% ipython --no-banner

In [1]: import numpy as np

In [2]: from numpy import linalg as LA

In [3]: np.set_printoptions(suppress=True, linewidth=200)

In [4]: def rd(a):
   ...:     return np.round(a, 2) + 0
   ...: 

In [5]: feats = np.load("dump.npy")

In [6]: print(rd(feats))
[[ -7.9  -10.24 -10.77   5.5    7.03]
 [ -6.31  -8.27  -8.21   4.47   5.87]
 [ -1.53  -1.99  -0.94   0.71   1.39]
 [ -1.29  -1.66  -0.67   0.5    1.1 ]
 [ -0.9   -1.12  -0.29   0.18   0.64]
 [ -0.73  -0.88  -0.17   0.06   0.44]
 [ -0.34  -0.37  -0.02  -0.08   0.1 ]
 [ -0.06  -0.06   0.    -0.03   0.  ]
 [  0.63   0.56   0.05   0.47   0.21]
 [  1.67   1.38   0.46   1.4    0.86]
 [  1.71   1.41   0.48   1.43   0.89]
 [  3.59   2.88   1.8    2.97   2.13]
 [  4.6    3.68   2.64   3.72   2.76]
 [  6.43   5.16   4.34   4.97   3.84]
 [ 10.34   8.37   8.33   7.33   5.93]
 [ 10.73   8.69   8.75   7.55   6.12]
 [ 11.39   9.24   9.46   7.92   6.45]
 [ 13.74  11.21  12.05   9.17   7.58]
 [ 15.13  12.38  13.61   9.88   8.22]
 [ 15.35  12.58  13.87   9.99   8.33]
 [ 17.74  14.61  16.61  11.16   9.39]
 [ 19.69  16.28  18.88  12.07  10.23]]

In [7]: cov = np.cov(feats, rowvar=False)

In [8]: cov.shape
Out[8]: (5, 5)

In [9]: np.argsort(-feats.std(axis=0).round(6), kind="stable")
Out[9]: array([0, 2, 1, 3, 4])

In [10]: print(np.argwhere(np.triu(np.abs(np.corrcoef(feats.T)) > 0.8, 1)))
[[0 1]
 [0 2]
 [0 3]
 [1 2]
 [3 4]]

In [11]: rd(np.polyfit(feats[:, 3], feats[:, 0], 1))
Out[11]: array([ 1.6 , -2.22])

In [12]: cov = feats.T @ feats

In [13]: print(LA.matrix_rank(cov))
3

In [14]: rd(np.diag(cov))
Out[14]: array([1896.69, 1381.46, 1604.89,  827.83,  617.45])

In [15]: rd(LA.eigvalsh(cov)[::-1])
Out[15]: array([5888.71,  429.22,   10.39,    0.  ,    0.  ])

In [16]: np.allclose(cov, cov.T)
Out[16]: True

In [17]: rd(cov)
Out[17]: 
array([[1896.69, 1604.77, 1726.25, 1102.72,  875.75],
       [1604.77, 1381.46, 1481.56,  866.81,  669.94],
       [1726.25, 1481.56, 1604.89,  939.91,  734.09],
       [1102.72,  866.81,  939.91,  827.83,  707.72],
       [ 875.75,  669.94,  734.09,  707.72,  617.45]])

In [18]: rd(np.trace(cov)), rd((feats ** 2).sum())
Out[18]: (np.float64(6328.32), np.float64(6328.32))

In [19]: (feats @ feats.T).shape
Out[19]: (22, 22)

In [20]: Xs = feats - feats.mean(axis=0)

In [21]: evecs = LA.svd(Xs)[2][:3]

In [22]: Y = Xs - Xs @ evecs.T @ evecs

In [23]: LA.norm(Y, axis=1).round(6).argmax()
Out[23]: np.int64(0)

In [24]: rd(LA.norm(Y) / LA.norm(Xs))
Out[24]: np.float64(0.0)

In [25]: rd((Xs @ evecs.T).std(axis=0))
Out[25]: array([13.42,  3.36,  0.68])

In [26]: rd(Y.std(axis=0))
Out[26]: array([0., 0., 0., 0., 0.])

In [27]: rd(np.diag(evecs.T @ evecs))
Out[27]: array([0.45, 0.52, 0.95, 0.51, 0.58])

In [28]: data = np.loadtxt("data.csv", delimiter=",")

In [29]: data
Out[29]: 
array([[-4.11, -6.5 , -1.12, -2.12, -4.17],
       [ 2.95,  4.39,  1.11,  1.99,  3.65],
       [-1.73, -1.97, -0.69, -1.04, -1.97],
       [-2.41, -3.78, -0.69, -1.36, -2.57],
       [ 0.6 ,  1.32, -0.39, -0.87, -0.74],
       [ 1.55,  2.93,  0.23,  0.45,  1.23],
       [-4.  , -5.7 , -1.31, -2.25, -4.33],
       [ 4.66,  6.89,  1.61,  2.73,  5.29],
       [ 1.69,  1.62,  0.74,  0.92,  1.88],
       [-3.96, -4.57, -1.66, -2.55, -4.73],
       [-0.53, -0.39, -0.37, -0.32, -0.81],
       [-0.63,  0.68, -0.82, -0.92, -1.48],
       [-1.91, -2.15, -0.66, -0.91, -1.9 ],
       [-4.87, -7.55, -1.42, -2.67, -5.13],
       [ 5.11,  7.09,  1.75,  2.87,  5.61],
       [ 0.54,  0.96,  0.03,  0.25,  0.38],
       [-3.11, -6.31, -0.24, -0.84, -2.22],
       [ 2.69,  2.49,  1.26,  1.58,  3.17],
       [ 1.27, -0.16,  0.94,  0.96,  1.77],
       [ 2.86,  4.62,  0.66,  1.13,  2.6 ],
       [-1.57, -1.18, -0.75, -0.78, -1.7 ],
       [-0.86, -2.71,  0.3 ,  0.11, -0.16],
       [-1.72, -3.41, -0.41, -1.13, -1.98],
       [-2.13, -3.97, -0.19, -0.56, -1.5 ],
       [-3.1 , -3.73, -1.  , -1.43, -3.02]])

In [30]: idx = data[:, 2] > np.median(data[:, 2])

In [31]: u = data[idx].mean(axis=0) - data[~idx].mean(axis=0)

In [32]: print(((data - data.mean(axis=0)) @ u > 0).astype(int))
[0 1 0 0 1 1 0 1 1 0 1 0 0 0 1 1 0 1 1 1 0 0 0 0 0]

In [33]: idx.astype(int)
Out[33]: array([0, 1, 0, 0, 0, 1, 0, 1, 1, 0, 0, 0, 0, 0, 1, 1, 1, 1, 1, 1, 0, 1, 0, 1, 0])

In [34]: F = np.array([[6.0, 0.0, 5.0, 5.0],
    ...:     [0.0, 6.0, 0.0, 0.0],
    ...:     [5.0, 0.0, 6.0, 5.0],
    ...:     [5.0, 0.0, 5.0, 6.0]])

In [35]: u = np.array([4, -5, 5])

In [36]: print(np.convolve(F[2], u))
[ 20. -25.  49. -10.   5.  25.]

In [37]: print(np.correlate(F[2], F[0], "full"))
[25. 25. 30. 85. 25. 36. 30.]

In [38]: print(np.cross(F[2, :3], F[0, :3]))
[ 0. 11.  0.]

In [39]: theta = np.radians(72)

In [40]: Rm = np.eye(4)

In [41]: Rm[0, 0] = Rm[2, 2] = np.cos(theta)

In [42]: Rm[0, 2], Rm[2, 0] = -np.sin(theta), np.sin(theta)

In [43]: rd(Rm)
Out[43]: 
array([[ 0.31,  0.  , -0.95,  0.  ],
       [ 0.  ,  1.  ,  0.  ,  0.  ],
       [ 0.95,  0.  ,  0.31,  0.  ],
       [ 0.  ,  0.  ,  0.  ,  1.  ]])

In [44]: Y = F @ Rm.T

In [45]: rd(Y)
Out[45]: 
array([[-2.9 ,  0.  ,  7.25,  5.  ],
       [ 0.  ,  6.  ,  0.  ,  0.  ],
       [-4.16,  0.  ,  6.61,  5.  ],
       [-3.21,  0.  ,  6.3 ,  6.  ]])

In [46]: rd(np.abs(Y - F).max(axis=0))
Out[46]: array([9.16, 0.  , 2.25, 0.  ])

In [47]: rd(LA.svd(F, compute_uv=False)), rd(LA.svd(Y, compute_uv=False))
Out[47]: (array([16.,  6.,  1.,  1.]), array([16.,  6.,  1.,  1.]))

In [48]: rd(LA.det(Rm)), rd(np.trace(Rm))
Out[48]: (np.float64(1.0), np.float64(2.62))

In [49]: np.allclose(F @ F.T, Y @ Y.T)
Out[49]: True

In [50]: np.allclose(LA.norm(F, axis=1), LA.norm(Y, axis=1))
Out[50]: True

In [51]: (Y != 0).astype(int)
Out[51]: 
array([[1, 0, 1, 1],
       [0, 1, 0, 0],
       [1, 0, 1, 1],
       [1, 0, 1, 1]])

In [52]: rd(LA.det(Y))
Out[52]: np.float64(96.0)

In [53]: print(np.flatnonzero(LA.matrix_power((Y != 0) + (Y.T != 0) + np.eye(4), 4)[0]))
[0 2 3]

In [54]: (LA.matrix_power((Y != 0) + (Y.T != 0) + np.eye(4), 4) > 0).astype(int)
Out[54]: 
array([[1, 0, 1, 1],
       [0, 1, 0, 0],
       [1, 0, 1, 1],
       [1, 0, 1, 1]])

In [55]: rd(Y @ Y)
Out[55]: 
array([[-37.81,   0.  ,  58.39,  51.75],
       [  0.  ,  36.  ,   0.  ,   0.  ],
       [-31.48,   0.  ,  45.01,  42.24],
       [-36.17,   0.  ,  56.17,  51.45]])

In [56]: E = np.array([[0, -5, 5, 1], [5, 0, -6, -1], [-5, 6, 0, -2], [-1, 1, 2, 0]])

In [57]: vec = np.array([1, 3, -5, 0])

In [58]: rhs = E @ vec

In [59]: rhs
Out[59]: array([-40,  35,  13,  -8])

In [60]: rd(LA.solve(E, rhs + E[:, 0]))
Out[60]: array([ 2.,  3., -5.,  0.])

In [61]: print(rd(LA.solve(E.T, E[1])))
[0. 1. 0. 0.]

In [62]: rd(LA.solve(E, E[:, 1]))
Out[62]: array([0., 1., 0., 0.])

In [63]: rd(LA.solve(E, rhs))
Out[63]: array([ 1.,  3., -5.,  0.])

In [64]: hat = np.triu(np.array([[-1, 2, 1, 1], [1, -2, 1, 2], [-1, -1, -1, -1], [-2, -2, 2, 0]]), 1) + np.eye(4)

In [65]: Y = hat @ E @ LA.inv(hat)

In [66]: Y
Out[66]: 
array([[  4.,  -6.,  -3.,   2.],
       [ -2.,  12., -12., -37.],
       [ -4.,  13., -11., -35.],
       [ -1.,   3.,   0.,  -5.]])

In [67]: print(rd(LA.det(Y)))
81.0

In [68]: print(rd(np.poly(Y)))
[ 1.  0. 92.  0. 81.]

In [69]: print(hat @ E - E @ hat)
[[  4.   7.  -5.  11.]
 [ -7.  -2.  -1. -13.]
 [  1.   9.  -3.  -7.]
 [  0.   2.   0.   1.]]

In [70]: rng = np.random.default_rng(565)

In [71]: idx = rng.permutation(4)

In [72]: print(idx)
[0 3 1 2]

In [73]: Y = E[idx][:, idx]

In [74]: np.allclose(Y, E)
Out[74]: False

In [75]: np.diag(Y)
Out[75]: array([0, 0, 0, 0])

In [76]: rd(np.sort(np.abs(LA.eigvals(Y))))
Out[76]: array([0.94, 0.94, 9.55, 9.55])

In [77]: Y
Out[77]: 
array([[ 0,  1, -5,  5],
       [-1,  0,  1,  2],
       [ 5, -1,  0, -6],
       [-5, -2,  6,  0]])

In [78]: blk = np.stack([Y, -3 * Y, Y[::-1]])

In [79]: (blk @ Y.T).shape
Out[79]: (3, 4, 4)

In [80]: np.einsum("bij,cij->bc", blk, blk)
Out[80]: 
array([[ 184, -552,  -98],
       [-552, 1656,  294],
       [ -98,  294,  184]])

In [81]: LA.matrix_rank(blk)
Out[81]: array([4, 4, 4])

In [82]: rd(LA.norm(blk, axis=(1, 2)))
Out[82]: array([13.56, 40.69, 13.56])

In [83]: q, Rm = LA.qr(E)

In [84]: rd(q @ Rm)
Out[84]: 
array([[ 0., -5.,  5.,  1.],
       [ 5.,  0., -6., -1.],
       [-5.,  6.,  0., -2.],
       [-1.,  1.,  2.,  0.]])

In [85]: rd(np.abs(np.diag(Rm)))
Out[85]: array([7.14, 6.57, 1.78, 0.97])

In [86]: q.shape, Rm.shape
Out[86]: ((4, 4), (4, 4))

In [87]: mat = np.load("sample0.npy")

In [88]: mat
Out[88]: 
array([[-1.27,  0.9 ,  0.4 , -0.9 ,  1.1 ],
       [-0.78,  0.8 ,  0.3 , -0.2 ,  1.2 ],
       [ 2.95, -0.9 , -1.  ,  0.4 , -0.6 ],
       [-2.02, -0.9 ,  0.7 ,  0.1 ,  0.5 ],
       [ 0.1 ,  0.1 ,  0.  ,  0.5 , -0.6 ],
       [ 0.19, -1.2 , -0.1 , -0.7 , -0.9 ],
       [-2.87,  0.2 ,  1.  , -1.  , -1.3 ],
       [-1.03, -1.7 ,  0.4 ,  0.5 ,  0.7 ],
       [-4.27,  0.7 ,  1.3 , -1.5 , -0.7 ],
       [-3.56, -1.4 ,  1.2 , -0.7 ,  0.  ],
       [ 0.27,  0.3 , -0.1 , -1.3 ,  1.9 ],
       [-2.34,  0.  ,  0.7 , -0.7 ,  0.4 ],
       [ 3.82, -1.3 , -1.2 ,  0.3 ,  1.9 ],
       [ 0.95, -0.9 , -0.3 , -1.3 , -1.4 ],
       [-0.71, -0.4 ,  0.3 , -1.  ,  2.1 ],
       [-0.24,  0.1 ,  0.  ,  0.7 , -0.2 ]])

In [89]: hat = mat @ LA.solve(mat.T @ mat, mat.T)

In [90]: rd(LA.eigvalsh(hat))
Out[90]: array([0., 0., 0., 0., 0., 0., 0., 0., 0., 0., 0., 1., 1., 1., 1., 1.])

In [91]: rd(hat @ mat[:, 4])
Out[91]: array([ 1.1,  1.2, -0.6,  0.5, -0.6, -0.9, -1.3,  0.7, -0.7,  0. ,  1.9,  0.4,  1.9, -1.4,  2.1, -0.2])

In [92]: rd(np.trace(hat))
Out[92]: np.float64(5.0)
